$ ipython --no-banner

In [1]: import numpy as np

In [2]: np.set_printoptions(precision=3, suppress=True, linewidth=200)

In [3]: X = np.minimum.outer(np.arange(1, 7), np.arange(1, 7)) * -1

In [4]: print(X)
[[-1 -1 -1 -1 -1 -1]
 [-1 -2 -2 -2 -2 -2]
 [-1 -2 -3 -3 -3 -3]
 [-1 -2 -3 -4 -4 -4]
 [-1 -2 -3 -4 -5 -5]
 [-1 -2 -3 -4 -5 -6]]

In [5]: w, V = np.linalg.eigh(X)

In [6]: vec = np.array([2, 1, 2, 1, 0, 0])

In [7]: print(np.linalg.eigvalsh(X[1:, 1:]))
[-16.916  -1.788  -0.651  -0.37   -0.275]

In [8]: print(V * np.abs(w) @ V.T)
[[1. 1. 1. 1. 1. 1.]
 [1. 2. 2. 2. 2. 2.]
 [1. 2. 3. 3. 3. 3.]
 [1. 2. 3. 4. 4. 4.]
 [1. 2. 3. 4. 5. 5.]
 [1. 2. 3. 4. 5. 6.]]

In [9]: Y = np.linalg.inv(X)

In [10]: print(np.linalg.det(X) * Y)
[[-2.  1. -0. -0. -0. -0.]
 [ 1. -2.  1. -0. -0. -0.]
 [-0.  1. -2.  1. -0. -0.]
 [-0. -0.  1. -2.  1. -0.]
 [-0. -0. -0.  1. -2.  1.]
 [-0. -0. -0. -0.  1. -1.]]

In [11]: print((np.abs(Y) > 1e-9).astype(int))
[[1 1 0 0 0 0]
 [1 1 1 0 0 0]
 [0 1 1 1 0 0]
 [0 0 1 1 1 0]
 [0 0 0 1 1 1]
 [0 0 0 0 1 1]]

In [12]: print(Y)
[[-2.  1. -0. -0. -0. -0.]
 [ 1. -2.  1. -0. -0. -0.]
 [-0.  1. -2.  1. -0. -0.]
 [-0. -0.  1. -2.  1. -0.]
 [-0. -0. -0.  1. -2.  1.]
 [-0. -0. -0. -0.  1. -1.]]

In [13]: print(np.all(np.linalg.eigvalsh(X) > 0))
False

In [14]: W0 = np.load("mat.npy")

In [15]: print(W0)
[[-3 -2 -1  0  1]
 [ 2  3  4  5  6]
 [ 7  8  9 10 11]
 [12 13 14 15 16]]

In [16]: rank = np.linalg.matrix_rank(W0)

In [17]: print(rank)
2

In [18]: ns = np.linalg.svd(W0)[2][rank:].T

In [19]: print([int(np.linalg.matrix_rank(W0[:, :j + 1])) for j in range(5)])
[1, 2, 2, 2, 2]

In [20]: print(np.linalg.matrix_rank(W0.T @ W0), np.linalg.matrix_rank(W0 @ W0.T))
2 2

In [21]: print(np.round(ns @ ns.T, 3) + 0)
[[ 0.4 -0.4 -0.2  0.   0.2]
 [-0.4  0.7 -0.2 -0.1  0. ]
 [-0.2 -0.2  0.8 -0.2 -0.2]
 [ 0.  -0.1 -0.2  0.7 -0.4]
 [ 0.2  0.  -0.2 -0.4  0.4]]

In [22]: J = np.load("x.npy")

In [23]: print(J)
[[-4  2  3  8 -5 -3]
 [ 2  2  0 -5  6  3]
 [ 3  0 -6 -2  1 -1]
 [ 8 -5 -2  2  7  0]
 [-5  6  1  7 -8 -2]
 [-3  3 -1  0 -2  8]]

In [24]: # symmetric

In [25]: rng = np.random.default_rng(423699)

In [26]: idx = rng.permutation(6)

In [27]: Y = J[:, idx] * rng.choice([-1, 1], 6)

In [28]: print(Y)
[[-2  4 -8 -3  5  3]
 [-2 -2  5  3 -6  0]
 [ 0 -3  2 -1 -1 -6]
 [ 5 -8 -2  0 -7 -2]
 [-6  5 -7 -2  8  1]
 [-3  3  0  8  2 -1]]

In [29]: left, _, VT = np.linalg.svd(J.T @ Y)

In [30]: print(idx)
[1 0 3 5 4 2]

In [31]: print(np.round(left @ VT, 3) + 0)
[[ 0. -1.  0.  0.  0.  0.]
 [-1.  0.  0.  0.  0.  0.]
 [ 0.  0.  0.  0.  0.  1.]
 [ 0.  0. -1.  0.  0.  0.]
 [ 0.  0.  0.  0. -1.  0.]
 [ 0.  0.  0.  1.  0.  0.]]

In [32]: vec = np.array([9, 0, 2, 7, 4, 1])

In [33]: target = Y @ vec

In [34]: print(target)
[-32 -11 -13  11 -49  36]

In [35]: print(np.round(np.linalg.solve(Y, target + Y[:, 4]), 3) + 0)
[9. 0. 2. 7. 5. 1.]

In [36]: print(np.round(np.linalg.solve(Y, Y[:, 2]), 3) + 0)
[0. 0. 1. 0. 0. 0.]

In [37]: vec = np.array([1, 0, 2, 2, 2, 2])

In [38]: target = X @ vec

In [39]: print(target)
[ -9 -17 -25 -31 -35 -37]

In [40]: print(np.linalg.solve(X.T, X[4]))
[-0. -0. -0. -0.  1. -0.]

In [41]: print(np.linalg.solve(X, target + X[:, 1]))
[1. 1. 2. 2. 2. 2.]

In [42]: W1 = np.array([[1, 1], [2, 2], [3, 3], [2, 2], [0, 1], [3, 2]])

In [43]: c = np.array([0, 3])

In [44]: act = np.maximum(J @ W1 + c, 0)

In [45]: print(act)
[[16 17]
 [ 5 11]
 [ 0  0]
 [ 0  6]
 [18 15]
 [24 17]]

In [46]: print((act > 0).astype(int))
[[1 1]
 [1 1]
 [0 0]
 [0 1]
 [1 1]
 [1 1]]

In [47]: C = np.array([[1, 0], [3, 1]])

In [48]: print((act @ C).round(6).argmax(axis=1))
[0 0 0 0 0 0]

In [49]: print(W1 @ C)
[[ 4  1]
 [ 8  2]
 [12  3]
 [ 8  2]
 [ 3  1]
 [ 9  2]]

In [50]: mat = np.load("arr.npy")

In [51]: print(mat)
[[  1  -1   1  -1]
 [  1   0   0   0]
 [  1   1   1   1]
 [  1   2   4   8]
 [  1   3   9  27]
 [  1   4  16  64]
 [  1   5  25 125]]

In [52]: vec = np.array([-3, 0, 0, -2])

In [53]: a = np.maximum(mat @ vec, 0)

In [54]: print(mat.T @ a)
[0 0 0 0]

In [55]: print(a)
[0 0 0 0 0 0 0]

In [56]: proj = mat @ np.linalg.solve(mat.T @ mat, mat.T)

In [57]: print(np.diag(proj))
[0.929 0.452 0.452 0.333 0.452 0.452 0.929]

In [58]: feats = np.loadtxt("block17.csv", delimiter=",")

In [59]: print(feats)
[[ 2.2 -0.6 -0.9  4.5 -0.5]
 [ 0.8  1.2  0.3 -1.  -0.3]
 [-0.5  1.3  0.9 -5.5 -0.6]
 [ 0.   0.7 -0.2  0.5 -0.5]
 [-0.8 -0.7 -1.2 -9.5 -0.1]
 [-1.3 -0.5 -0.2  0.5  0. ]
 [ 0.2  0.4 -0.4 -3.5  1. ]
 [ 0.6  0.5 -1.4 -1.5 -0.9]]

In [60]: proj = feats @ np.linalg.solve(feats.T @ feats, feats.T)

In [61]: print(np.allclose(proj @ proj, proj))
True

In [62]: print(np.round(np.linalg.eigvalsh(proj), 3) + 0)
[0. 0. 0. 1. 1. 1. 1. 1.]

In [63]: print(np.diag(proj))
[0.747 0.345 0.691 0.296 0.901 0.433 0.86  0.727]

In [64]: print(np.round(np.trace(proj), 3))
5.0

In [65]: idx = rng.integers(0, 3, 7)

In [66]: m1 = (idx[:, None] == idx) * -3 + np.eye(7)

In [67]: print(m1)
[[-2.  0. -3.  0.  0.  0.  0.]
 [ 0. -2.  0. -3. -3.  0.  0.]
 [-3.  0. -2.  0.  0.  0.  0.]
 [ 0. -3.  0. -2. -3.  0.  0.]
 [ 0. -3.  0. -3. -2.  0.  0.]
 [ 0.  0.  0.  0.  0. -2. -3.]
 [ 0.  0.  0.  0.  0. -3. -2.]]

In [68]: w, V = np.linalg.eigh(m1)

In [69]: vec = np.array([2, 2, 2, 3, 3, 2, 0])

In [70]: print(np.abs(m1).sum(axis=1).max(), round(np.abs(w).max(), 3))
8.0 8.0

In [71]: print(vec @ m1 @ vec)
-218.0

In [72]: q, r_ = np.linalg.qr(m1)

In [73]: print(np.allclose(r_.T @ r_, m1.T @ m1))
True

In [74]: print(q @ r_)
[[-2.  0. -3.  0.  0.  0.  0.]
 [ 0. -2.  0. -3. -3.  0.  0.]
 [-3.  0. -2.  0.  0.  0.  0.]
 [ 0. -3.  0. -2. -3.  0.  0.]
 [ 0. -3.  0. -3. -2.  0.  0.]
 [ 0.  0.  0.  0.  0. -2. -3.]
 [ 0.  0.  0.  0.  0. -3. -2.]]

In [75]: print(r_)
[[ 3.606  0.     3.328  0.     0.     0.     0.   ]
 [ 0.     4.69   0.     4.477  4.477  0.     0.   ]
 [ 0.     0.     1.387  0.     0.     0.     0.   ]
 [ 0.     0.     0.    -1.398 -0.683  0.     0.   ]
 [ 0.     0.     0.     0.     1.22   0.     0.   ]
 [ 0.     0.     0.     0.     0.     3.606  3.328]
 [ 0.     0.     0.     0.     0.     0.     1.387]]

In [76]: print(np.round(q.T @ q, 3) + 0)
[[1. 0. 0. 0. 0. 0. 0.]
 [0. 1. 0. 0. 0. 0. 0.]
 [0. 0. 1. 0. 0. 0. 0.]
 [0. 0. 0. 1. 0. 0. 0.]
 [0. 0. 0. 0. 1. 0. 0.]
 [0. 0. 0. 0. 0. 1. 0.]
 [0. 0. 0. 0. 0. 0. 1.]]

In [77]: print(round(np.trace(q @ q.T), 3))
7.0

In [78]: w, V = np.linalg.eigh(m1)

In [79]: print((w > 1e-8).sum(), (w < -1e-8).sum())
4 3

In [80]: print(np.round(V.T @ m1 @ V, 3) + 0)
[[-8.  0.  0.  0.  0.  0.  0.]
 [ 0. -5.  0.  0.  0.  0.  0.]
 [ 0.  0. -5.  0.  0.  0.  0.]
 [ 0.  0.  0.  1.  0.  0.  0.]
 [ 0.  0.  0.  0.  1.  0.  0.]
 [ 0.  0.  0.  0.  0.  1.  0.]
 [ 0.  0.  0.  0.  0.  0.  1.]]

In [81]: idx = rng.permutation(7)

In [82]: Y = m1[:, idx] * rng.choice([-1, 1], 7)

In [83]: print(Y)
[[ 0.  0. -0. -0. -3. -0.  2.]
 [ 0. -3. -0.  2.  0.  3. -0.]
 [ 0.  0. -0. -0. -2. -0.  3.]
 [ 0. -2. -0.  3.  0.  3. -0.]
 [ 0. -3. -0.  3.  0.  2. -0.]
 [-3.  0.  2. -0.  0. -0. -0.]
 [-2.  0.  3. -0.  0. -0. -0.]]

In [84]: left, _, VT = np.linalg.svd(m1.T @ Y)

In [85]: print(np.round(np.linalg.lstsq(m1, Y)[0], 3) + 0)
[[ 0.  0.  0.  0.  0.  0. -1.]
 [ 0.  0.  0. -1.  0.  0.  0.]
 [ 0.  0.  0.  0.  1.  0.  0.]
 [ 0.  1.  0.  0.  0.  0.  0.]
 [ 0.  0.  0.  0.  0. -1.  0.]
 [ 0.  0. -1.  0.  0.  0.  0.]
 [ 1.  0.  0.  0.  0.  0.  0.]]

In [86]: print(idx)
[6 3 5 1 2 4 0]

In [87]: arr = np.load("sample7.npy")

In [88]: print(arr)
[[-0.978  0.     0.208]
 [ 0.     1.     0.   ]
 [-0.208  0.    -0.978]]

In [89]: # splits into 2 blocks

In [90]: print(np.kron(np.eye(2, dtype=int), arr))
[[-0.978  0.     0.208 -0.     0.     0.   ]
 [ 0.     1.     0.     0.     0.     0.   ]
 [-0.208  0.    -0.978 -0.     0.    -0.   ]
 [-0.     0.     0.    -0.978  0.     0.208]
 [ 0.     0.     0.     0.     1.     0.   ]
 [-0.     0.    -0.    -0.208  0.    -0.978]]

In [91]: print(round(np.einsum("ii->", arr), 3))
-0.956

In [92]: print(np.poly(arr))
[ 1.     0.956 -0.956 -1.   ]

In [93]: print(np.round(arr.T @ arr, 3) + 0)
[[1. 0. 0.]
 [0. 1. 0.]
 [0. 0. 1.]]

In [94]: print(np.round(arr @ arr.T, 3) + 0)
[[1. 0. 0.]
 [0. 1. 0.]
 [0. 0. 1.]]

In [95]: vec = np.array([1, 0, 2])

In [96]: print(arr.T @ (arr @ vec))
[1. 0. 2.]

In [97]: print(3 - np.linalg.matrix_rank(arr - np.eye(3), tol=1e-8))
1

In [98]: print((arr != 0).astype(int))
[[1 0 1]
 [0 1 0]
 [1 0 1]]

In [99]: F = np.load("data.npy")

In [100]: print(F)
[[-5. -2.  0.]
 [-2.  5. -2.]
 [ 0. -2. -2.]]

In [101]: proj = np.triu(np.array([[0, -1, -2], [-1, 0, -1], [2, 1, 1]]), 1) + np.eye(3)

In [102]: Y = proj @ F @ np.linalg.inv(proj)

In [103]: print(np.trace(Y), np.trace(F))
-2.0 -2.0

In [104]: w, V = np.linalg.eig(F)

In [105]: print(np.sort(np.linalg.eigvals(F.T)))
[-5.432 -2.444  5.876]

In [106]: print(np.round(F @ V[:, 0] - w[0] * V[:, 0], 3) + 0)
[0. 0. 0.]

In [107]: print(np.sort(np.linalg.eigvals(np.linalg.inv(F))))
[-0.409 -0.184  0.17 ]

In [108]: print(w)
[ 5.876 -5.432 -2.444]

In [109]: print(np.sort(np.linalg.eigvals(F @ F)))
[ 5.973 29.503 34.524]

In [110]: print(np.allclose(F @ F.T, F.T @ F))
True

In [111]: print(np.round(np.abs(np.linalg.eigvals(F)).max(), 3))
5.876

In [112]: print(np.allclose(F, F.T))
True

In [113]: print(round(np.linalg.det(F), 3))
78.0

In [114]: print(np.sort(np.abs(np.linalg.eigvals(F))))
[2.444 5.432 5.876]

In [115]: vec = np.array([1, 0, 2])

In [116]: target = F @ vec

In [117]: print(target)
[-5. -6. -4.]

In [118]: print(np.linalg.solve(F, F[:, 2]))
[-0.  0.  1.]

In [119]: print(np.linalg.solve(F, target))
[1. 0. 2.]

In [120]: print(np.linalg.solve(F, target + F[:, 1]))
[1. 1. 2.]

In [121]: q, V = np.linalg.qr(F[:, :2])[0], np.linalg.qr(F[:, 2:])[0]

In [122]: s = np.linalg.svd(q.T @ V, compute_uv=False)

In [123]: print(s)
[0.453]

In [124]: print(np.round(np.linalg.norm(q @ q.T - V @ V.T, 2), 3))
1.0
